% python3 -q
>>> import numpy as np
>>> from numpy import linalg as LA
>>> np.set_printoptions(precision=2, suppress=True, linewidth=140, floatmode="fixed")
>>> A = np.array([[43, -1, 5], [-5, -31, -6], [-2, -8, 6]])
>>> A
array([[ 43,  -1,   5],
       [ -5, -31,  -6],
       [ -2,  -8,   6]])
>>> ev, vecs = LA.eig(A)
>>> np.round(A @ vecs[:, 0] - ev[0] * vecs[:, 0], 2) + 0
array([0.00, 0.00, 0.00])
>>> np.sort(LA.eigvals(A.T))
array([-32.25,   7.39,  42.86])
>>> round(float(np.prod(ev)), 2)
-10214.0
>>> np.sort(LA.eigvals(A @ A))
array([  54.59, 1040.17, 1837.24])
>>> Q, vecs = LA.qr(A[:, :2])[0], LA.qr(A[:, 2:])[0]
>>> sigma = LA.svd(Q.T @ vecs, compute_uv=False)
>>> sigma
array([0.66])
>>> (sigma > 0.9).sum()
np.int64(0)
>>> u = np.array([2, 2])
>>> np.convolve(A[1], u)
array([-10, -72, -74, -12])
>>> np.correlate(A[1], A[0], "full")
array([  -25,  -150,  -214, -1327,  -258])
>>> np.cross(A[1, :3], A[0, :3])
array([-161, -233, 1338])
>>> Uu, sigma, Vt = LA.svd(A, full_matrices=False)
>>> np.round(Uu.T @ Uu, 2) + 0
array([[1.00, 0.00, 0.00],
       [0.00, 1.00, 0.00],
       [0.00, 0.00, 1.00]])
>>> sigma
array([43.94, 31.89,  7.29])
>>> K = np.load("arr.npy")
>>> K
array([[-2,  2,  0],
       [ 3, -3,  0],
       [-4,  4,  0]])
>>> LA.eigvals(K)
array([ 0.00, -5.00,  0.00])
>>> round(LA.eigvals(K).sum().real, 2)
np.float64(-5.0)
>>> np.einsum("ij,ji->", K, K)
np.int64(25)
>>> np.kron(np.eye(2, dtype=int), K)
array([[-2,  2,  0,  0,  0,  0],
       [ 3, -3,  0,  0,  0,  0],
       [-4,  4,  0,  0,  0,  0],
       [ 0,  0,  0, -2,  2,  0],
       [ 0,  0,  0,  3, -3,  0],
       [ 0,  0,  0, -4,  4,  0]])
>>> np.round(LA.det(K[::-1]), 2)
np.float64(0.0)
>>> np.einsum("ii->", K)
np.int64(-5)
>>> Q, _ = LA.qr(np.array([[-0.1, -2.3, -2.7, -0.9],
...     [-1.5, 0.7, 0.2, -0.7],
...     [2.2, 0.1, 1.2, -0.3],
...     [0.4, -0.2, 1.4, 1.4]]))
>>> ev = np.array([-1, 2, -2, 3])
>>> X = Q @ np.diag(ev) @ Q.T
>>> X
array([[ 2.06,  0.17,  0.23,  0.16],
       [ 0.17,  1.58,  1.85, -0.43],
       [ 0.23,  1.85,  0.29, -0.12],
       [ 0.16, -0.43, -0.12, -1.93]])
>>> ev, vecs = LA.eigh(X)
>>> LA.eigvalsh(X @ X)
array([1.00, 4.00, 4.00, 9.00])
>>> np.abs(vecs[:, -1]).round(6).argmax()
np.int64(1)
>>> vecs @ np.diag(ev) @ vecs.T
array([[ 2.06,  0.17,  0.23,  0.16],
       [ 0.17,  1.58,  1.85, -0.43],
       [ 0.23,  1.85,  0.29, -0.12],
       [ 0.16, -0.43, -0.12, -1.93]])
>>> LA.svd(X, compute_uv=False)
array([3.00, 2.00, 2.00, 1.00])
>>> np.abs(vecs[:, -1])
array([0.27, 0.78, 0.56, 0.07])
>>> np.unique(ev.round(6) + 0, return_counts=True)[1]
array([1, 1, 1, 1])
>>> np.round(vecs.T @ vecs, 2) + 0
array([[1.00, 0.00, 0.00, 0.00],
       [0.00, 1.00, 0.00, 0.00],
       [0.00, 0.00, 1.00, 0.00],
       [0.00, 0.00, 0.00, 1.00]])
>>> arr = np.abs(np.array([[0, 1, 2, 0], [-1, 0, -2, 0], [1, -2, 2, 0], [1, 1, 1, -2]])) + np.eye(4)
>>> arr = arr / arr.sum(axis=1, keepdims=True)
>>> arr
array([[0.25, 0.25, 0.50, 0.00],
       [0.25, 0.25, 0.50, 0.00],
       [0.17, 0.33, 0.50, 0.00],
       [0.17, 0.17, 0.17, 0.50]])
>>> # row-stochastic, so 1 is an eigenvalue
>>> Uu, sigma, Vt = LA.svd(arr)
>>> sigma.round(2) + 0
array([1.11, 0.49, 0.10, 0.00])
>>> out = Uu[:, :3] @ np.diag(sigma[:3]) @ Vt[:3]
>>> LA.matrix_rank(arr, rtol=0.05)
np.int64(3)
>>> rk = LA.matrix_rank(arr)
>>> rk
np.int64(3)
>>> null = LA.svd(arr)[2][rk:].T
>>> [int(LA.matrix_rank(arr[:i])) for i in range(1, len(arr) + 1)]
[1, 1, 2, 3]
>>> [int(LA.matrix_rank(np.delete(arr, i, axis=0))) for i in range(4)]
[3, 3, 2, 2]
>>> null[:, 0] / null[np.abs(null[:, 0]).round(6).argmax(), 0]
array([ 1.00,  1.00, -1.00, -0.33])
>>> E = np.load("x.npy")
>>> E
array([[0, 3, 5],
       [0, 3, 3],
       [0, 3, 6],
       [0, 3, 4],
       [0, 3, 3],
       [0, 3, 4],
       [0, 3, 5],
       [0, 3, 4],
       [0, 3, 5],
       [0, 3, 5]])
>>> x0 = np.array([4, 4, 6])
>>> (E @ x0).argmax()
np.int64(2)
>>> np.einsum("ij,j->i", E, x0)
array([42, 30, 48, 36, 30, 36, 42, 36, 42, 42])
>>> E @ np.eye(3)[1]
array([3.00, 3.00, 3.00, 3.00, 3.00, 3.00, 3.00, 3.00, 3.00, 3.00])
>>> E @ x0
array([42, 30, 48, 36, 30, 36, 42, 36, 42, 42])
>>> E @ np.ones(3)
array([8.00, 6.00, 9.00, 7.00, 6.00, 7.00, 8.00, 7.00, 8.00, 8.00])
>>> (E * x0).sum(axis=1)
array([42, 30, 48, 36, 30, 36, 42, 36, 42, 42])
>>> rng = np.random.default_rng(497735)
>>> out = E + rng.integers(-2, 3, (10, 2)) @ rng.integers(-2, 3, (2, 3))
>>> out
array([[ 4,  1,  9],
       [ 1,  1,  4],
       [-3,  6,  3],
       [ 0, -3,  4],
       [ 0,  0,  3],
       [-1,  5,  3],
       [ 0,  0,  5],
       [ 3,  0,  7],
       [-2,  1,  3],
       [ 2, -1,  7]])
>>> LA.matrix_rank(out - E, tol=1e-8)
np.int64(2)
>>> np.round(LA.svd(out - E, compute_uv=False), 2) + 0
array([12.03,  6.87,  0.00])
>>> rk = LA.matrix_rank(E)
>>> rk
np.int64(2)
>>> null = LA.svd(E)[2][rk:].T
>>> null @ null.T
array([[1.00, 0.00, 0.00],
       [0.00, 0.00, 0.00],
       [0.00, 0.00, 0.00]])
>>> [int(LA.matrix_rank(E[:i])) for i in range(1, len(E) + 1)]
[1, 2, 2, 2, 2, 2, 2, 2, 2, 2]
>>> [int(LA.matrix_rank(np.delete(E, i, axis=0))) for i in range(10)]
[2, 2, 2, 2, 2, 2, 2, 2, 2, 2]
>>> out = E / np.sqrt((E ** 2).mean(axis=1, keepdims=True))
>>> LA.matrix_rank(out) == LA.matrix_rank(E)
np.True_
>>> feats = np.load("sample15.npy")
>>> feats
array([[1, 0, 0],
       [1, 1, 0],
       [3, 5, 1]])
>>> x0 = np.array([1, 3, 0])
>>> rhs = feats @ x0
>>> coef, lr = np.zeros(3), 1 / LA.norm(feats, 2) ** 2
>>> for i in range(40):
...     coef -= lr * feats.T @ (feats @ coef - rhs)
...     if i % 10 == 0: print(i, round(LA.norm(feats @ coef - rhs), 2))
... 
0 0.61
10 0.49
20 0.39
30 0.32
>>> round(LA.cond(feats), 2)
np.float64(34.36)
>>> LA.eigvals(feats)
array([1.00, 1.00, 1.00])
>>> np.kron(np.eye(2, dtype=int), feats)
array([[1, 0, 0, 0, 0, 0],
       [1, 1, 0, 0, 0, 0],
       [3, 5, 1, 0, 0, 0],
       [0, 0, 0, 1, 0, 0],
       [0, 0, 0, 1, 1, 0],
       [0, 0, 0, 3, 5, 1]])
>>> round(LA.det(2 * feats), 2), round(float(LA.det(feats)), 2)
(np.float64(8.0), 1.0)
>>> out = np.array([[-2, -1, 1], [2, 0, 1], [2, 0, -1]])
>>> out.T @ feats.T
array([[-2,  0,  6],
       [-1, -1, -3],
       [ 1,  2,  7]])
>>> np.einsum("ik,kj->ji", feats, out)
array([[-2,  0,  6],
       [-1, -1, -3],
       [ 1,  2,  7]])
>>> np.einsum("ik,kj->ij", feats, out)
array([[-2, -1,  1],
       [ 0, -1,  2],
       [ 6, -3,  7]])
